% ipython --no-banner

In [1]: import numpy as np

In [2]: np.set_printoptions(precision=3, suppress=True, linewidth=100)

In [3]: tidy = lambda a: np.round(a, 3) + 0

In [4]: data = np.tril(np.array([[1, 0, 3, 2], [2, 1, 0, 0], [1, 3, 2, 0], [2, 3, 1, 1]]), -1) + np.eye(4, dtype=int)

In [5]: print(data)
[[1 0 0 0]
 [2 1 0 0]
 [1 3 1 0]
 [2 3 1 1]]

In [6]: ev, evecs = np.linalg.eig(data)

In [7]: print(tidy(np.sort(np.linalg.eigvals(data @ data))))
[1. 1. 1. 1.]

In [8]: print(data @ evecs[:, 0] - ev[0] * evecs[:, 0])
[0. 0. 0. 0.]

In [9]: print(ev)
[1. 1. 1. 1.]

In [10]: print(np.prod(ev))
1.0

In [11]: print([int(np.linalg.matrix_rank(np.linalg.matrix_power(data, p))) for p in range(1, 5)])
[4, 4, 4, 4]

In [12]: print(np.linalg.matrix_rank(data - data[0, 0] * np.eye(4)))
3

In [13]: F = np.load("m.npy")

In [14]: print(F)
[[-0.421  0.1   -0.9  ]
 [-5.278  1.7   -0.9  ]
 [ 6.286 -2.1    0.8  ]
 [-1.154  0.4    0.4  ]
 [ 2.771 -0.9    1.6  ]
 [ 1.196 -0.4   -1.5  ]
 [ 1.683 -0.6    1.5  ]
 [ 1.692 -0.6    0.   ]
 [-4.283  1.4    0.5  ]
 [-4.884  1.6   -0.3  ]
 [ 3.396 -1.1   -0.2  ]
 [-3.006  1.     0.   ]
 [-1.632  0.6    0.4  ]
 [ 0.917 -0.3    0.1  ]
 [-9.328  3.1   -0.5  ]
 [-3.22   1.1   -0.5  ]
 [ 9.027 -3.     0.3  ]
 [-0.339  0.1    0.2  ]
 [-2.429  0.8    0.2  ]
 [-5.342  1.8    0.2  ]
 [-0.274  0.1    0.3  ]
 [ 1.483 -0.5   -1.4  ]
 [-1.975  0.7   -0.6  ]
 [-0.07   0.    -1.9  ]
 [ 0.142  0.     0.8  ]
 [ 2.191 -0.7   -1.5  ]]

In [15]: idx = F[:, 2] > np.median(F[:, 2])

In [16]: u = F[idx].mean(axis=0) - F[~idx].mean(axis=0)

In [17]: print(tidy(u))
[ 1.815 -0.592  1.346]

In [18]: print(tidy((((F - F.mean(axis=0)) @ u > 0) == idx).mean()))
0.615

In [19]: Xs = F - F.mean(axis=0)

In [20]: Uu, sv, VT = np.linalg.svd(Xs, full_matrices=False)

In [21]: print(tidy(sv))
[20.229  4.324  0.136]

In [22]: print(np.abs(VT[0]).argmax())
0

In [23]: print(tidy(VT[0] * np.sign(VT[0, np.abs(VT[0]).argmax()])))
[ 0.948 -0.315  0.04 ]

In [24]: print(np.searchsorted(np.cumsum(sv ** 2) / (sv ** 2).sum(), 0.9) + 1)
1

In [25]: print(tidy(sv ** 2 / (sv ** 2).sum()))
[0.956 0.044 0.   ]

In [26]: Xs = F - F.mean(axis=0)

In [27]: evecs = np.linalg.svd(Xs)[2][:2]

In [28]: A2 = Xs - Xs @ evecs.T @ evecs

In [29]: print(tidy((Xs @ evecs.T).std(axis=0)))
[3.967 0.848]

In [30]: print(tidy(np.cov(Xs @ evecs.T, rowvar=False)))
[[16.368  0.   ]
 [ 0.     0.748]]

In [31]: print(tidy(A2.std(axis=0)))
[0.008 0.025 0.   ]

In [32]: d = np.linalg.norm(F[:, None] - F[None], axis=-1)

In [33]: print((d + 1e9 * np.eye(26)).round(6).argmin(axis=1))
[23  9 16 12  6 21  4 13  9 19  7 15  3  7 19 11  2 20 11  9 17  5 18  0 20 21]

In [34]: print(np.linalg.matrix_rank(d ** 2))
5

In [35]: print(tidy(d[:5, :5]))
[[ 0.     5.114  7.26   1.522  4.176]
 [ 5.114  0.    12.29   4.515  8.82 ]
 [ 7.26  12.29   0.     7.859  3.799]
 [ 1.522  4.515  7.859  0.     4.305]
 [ 4.176  8.82   3.799  4.305  0.   ]]

In [36]: print(d.shape)
(26, 26)

In [37]: A2 = F / np.sqrt((F ** 2).mean(axis=1, keepdims=True))

In [38]: print(np.linalg.matrix_rank(F - F.mean(axis=1, keepdims=True)))
2

In [39]: print(tidy(A2[14]))
[-1.642  0.546 -0.088]

In [40]: A2 = np.array([[3, 6], [9, 9], [1, 5]])

In [41]: m1 = np.kron(np.eye(3, dtype=int), A2)

In [42]: print(m1)
[[3 6 0 0 0 0]
 [9 9 0 0 0 0]
 [1 5 0 0 0 0]
 [0 0 3 6 0 0]
 [0 0 9 9 0 0]
 [0 0 1 5 0 0]
 [0 0 0 0 3 6]
 [0 0 0 0 9 9]
 [0 0 0 0 1 5]]

In [43]: def softmax(z):
    ...:     e = np.exp(z - z.max(axis=-1, keepdims=True))
    ...:     return e / e.sum(axis=-1, keepdims=True)
    ...: 

In [44]: print(tidy(softmax(m1).sum(axis=1)))
[1. 1. 1. 1. 1. 1. 1. 1. 1.]

In [45]: scores = m1 @ m1.T / np.sqrt(6)

In [46]: print(softmax(scores).round(6).argmax(axis=1))
[1 1 1 4 4 4 7 7 7]

In [47]: print(tidy(softmax(scores)))
[[0. 1. 0. 0. 0. 0. 0. 0. 0.]
 [0. 1. 0. 0. 0. 0. 0. 0. 0.]
 [0. 1. 0. 0. 0. 0. 0. 0. 0.]
 [0. 0. 0. 0. 1. 0. 0. 0. 0.]
 [0. 0. 0. 0. 1. 0. 0. 0. 0.]
 [0. 0. 0. 0. 1. 0. 0. 0. 0.]
 [0. 0. 0. 0. 0. 0. 0. 1. 0.]
 [0. 0. 0. 0. 0. 0. 0. 1. 0.]
 [0. 0. 0. 0. 0. 0. 0. 1. 0.]]

In [48]: print(tidy(softmax(scores + np.triu(np.full(scores.shape, -np.inf), 1))))
[[1. 0. 0. 0. 0. 0. 0. 0. 0.]
 [0. 1. 0. 0. 0. 0. 0. 0. 0.]
 [0. 1. 0. 0. 0. 0. 0. 0. 0.]
 [0. 0. 0. 1. 0. 0. 0. 0. 0.]
 [0. 0. 0. 0. 1. 0. 0. 0. 0.]
 [0. 0. 0. 0. 1. 0. 0. 0. 0.]
 [0. 0. 0. 0. 0. 0. 1. 0. 0.]
 [0. 0. 0. 0. 0. 0. 0. 1. 0.]
 [0. 0. 0. 0. 0. 0. 0. 1. 0.]]

In [49]: vec = np.array([0, 2, 2])

In [50]: print(tidy((F * vec).sum(axis=1)))
[-1.6  1.6 -2.6  1.6  1.4 -3.8  1.8 -1.2  3.8  2.6 -2.6  2.   2.  -0.4  5.2  1.2 -5.4  0.6  2.
  4.   0.8 -3.8  0.2 -3.8  1.6 -4.4]

In [51]: print(tidy(F @ (2 * vec)))
[ -3.2   3.2  -5.2   3.2   2.8  -7.6   3.6  -2.4   7.6   5.2  -5.2   4.    4.   -0.8  10.4   2.4
 -10.8   1.2   4.    8.    1.6  -7.6   0.4  -7.6   3.2  -8.8]
